$ ipython --no-banner

In [1]: import numpy as np

In [2]: np.set_printoptions(precision=3, suppress=True, linewidth=160, floatmode="fixed")

In [3]: A = np.load("layer12.npy")

In [4]: A
Out[4]: 
array([[ 2,  8,  2,  0],
       [-1, -4, -1,  0],
       [-2, -6, -1,  0],
       [ 1,  2,  0,  0],
       [ 1,  6,  2,  0],
       [-2,  0,  2,  0],
       [-1,  0,  1,  0]])

In [5]: # rows and columns are dependent

In [6]: np.abs(np.diag(np.linalg.qr(A)[1])) > 1e-9
Out[6]: array([ True,  True, False, False])

In [7]: print(round(float(np.trace(np.linalg.pinv(A) @ A)), 3))
2.0

In [8]: try:
   ...:     np.linalg.inv(A)
   ...: except np.linalg.LinAlgError as e:
   ...:     print("failed:", e)
   ...: 
failed: Last 2 dimensions of the array must be square

In [9]: print(np.round(A @ np.linalg.pinv(A) @ A, 3) + 0)
[[ 2.000  8.000  2.000  0.000]
 [-1.000 -4.000 -1.000  0.000]
 [-2.000 -6.000 -1.000  0.000]
 [ 1.000  2.000  0.000  0.000]
 [ 1.000  6.000  2.000  0.000]
 [-2.000  0.000  2.000  0.000]
 [-1.000  0.000  1.000  0.000]]

In [10]: theta = np.radians(60)

In [11]: R = np.eye(4)

In [12]: R[3, 3] = R[1, 1] = np.cos(theta)

In [13]: R[3, 1], R[1, 3] = -np.sin(theta), np.sin(theta)

In [14]: R
Out[14]: 
array([[ 1.000,  0.000,  0.000,  0.000],
       [ 0.000,  0.500,  0.000,  0.866],
       [ 0.000,  0.000,  1.000,  0.000],
       [ 0.000, -0.866,  0.000,  0.500]])

In [15]: M2 = A @ R.T

In [16]: np.allclose(np.linalg.norm(A, axis=1), np.linalg.norm(M2, axis=1))
Out[16]: True

In [17]: print(np.round(np.linalg.det(R), 3), np.trace(R))
1.0 3.0

In [18]: data = np.load("run3.npy")

In [19]: data
Out[19]: 
array([[  1.803,   2.493,  -1.605,  -0.605,  -2.507,   0.803,  -3.803,  -1.605],
       [  1.410,   3.474,  -0.820,   0.180,  -1.526,   0.410,  -3.410,  -0.820],
       [  2.635,   0.413,  -3.269,  -2.269,  -4.587,   1.635,  -4.635,  -3.269],
       [  1.896,   2.259,  -1.793,  -0.793,  -2.741,   0.896,  -3.896,  -1.793],
       [ -3.944,  16.860,   9.888,  10.888,  11.860,  -4.944,   1.944,   9.888],
       [  3.623,  -2.057,  -5.246,  -4.246,  -7.057,   2.623,  -5.623,  -5.246],
       [  4.866,  -5.164,  -7.731,  -6.731, -10.164,   3.866,  -6.866,  -7.731],
       [ -2.756,  13.889,   7.511,   8.511,   8.889,  -3.756,   0.756,   7.511],
       [  2.439,   0.902,  -2.879,  -1.879,  -4.098,   1.439,  -4.439,  -2.879],
       [ -0.643,   8.609,   3.287,   4.287,   3.609,  -1.643,  -1.357,   3.287],
       [  1.967,   2.082,  -1.935,  -0.935,  -2.918,   0.967,  -3.967,  -1.935],
       [  1.741,   2.648,  -1.481,  -0.481,  -2.352,   0.741,  -3.741,  -1.481],
       [  4.368,  -3.920,  -6.736,  -5.736,  -8.920,   3.368,  -6.368,  -6.736],
       [  0.978,   4.556,   0.045,   1.045,  -0.444,  -0.022,  -2.978,   0.045],
       [  1.437,   3.408,  -0.874,   0.126,  -1.592,   0.437,  -3.437,  -0.874],
       [  6.615,  -9.536, -11.229, -10.229, -14.536,   5.615,  -8.615, -11.229],
       [  1.427,   3.433,  -0.853,   0.147,  -1.567,   0.427,  -3.427,  -0.853],
       [  2.016,   1.959,  -2.033,  -1.033,  -3.041,   1.016,  -4.016,  -2.033],
       [  5.499,  -6.747,  -8.998,  -7.998, -11.747,   4.499,  -7.499,  -8.998],
       [  4.688,  -4.719,  -7.375,  -6.375,  -9.719,   3.688,  -6.688,  -7.375],
       [  5.391,  -6.477,  -8.781,  -7.781, -11.477,   4.391,  -7.391,  -8.781],
       [  2.355,   1.113,  -2.709,  -1.709,  -3.887,   1.355,  -4.355,  -2.709],
       [  3.048,  -0.621,  -4.097,  -3.097,  -5.621,   2.048,  -5.048,  -4.097],
       [ -1.007,   9.518,   4.014,   5.014,   4.518,  -2.007,  -0.993,   4.014],
       [  5.050,  -5.625,  -8.100,  -7.100, -10.625,   4.050,  -7.050,  -8.100],
       [  3.406,  -1.515,  -4.812,  -3.812,  -6.515,   2.406,  -5.406,  -4.812],
       [  1.524,   3.189,  -1.048,  -0.048,  -1.811,   0.524,  -3.524,  -1.048],
       [ -0.006,   7.016,   2.013,   3.013,   2.016,  -1.006,  -1.994,   2.013],
       [  2.970,  -0.425,  -3.940,  -2.940,  -5.425,   1.970,  -4.970,  -3.940],
       [  0.628,   5.429,   0.743,   1.743,   0.429,  -0.372,  -2.628,   0.743]])

In [20]: # columns 2 and 7 are equal

In [21]: cen = data - data.mean(axis=0)

In [22]: Uu, sigma, Vt = np.linalg.svd(cen, full_matrices=False)

In [23]: np.round(sigma ** 2 / (sigma ** 2).sum(), 3) + 0
Out[23]: array([1.000, 0.000, 0.000, 0.000, 0.000, 0.000, 0.000, 0.000])

In [24]: np.abs(Uu[:, 0]).argmax()
Out[24]: np.int64(4)
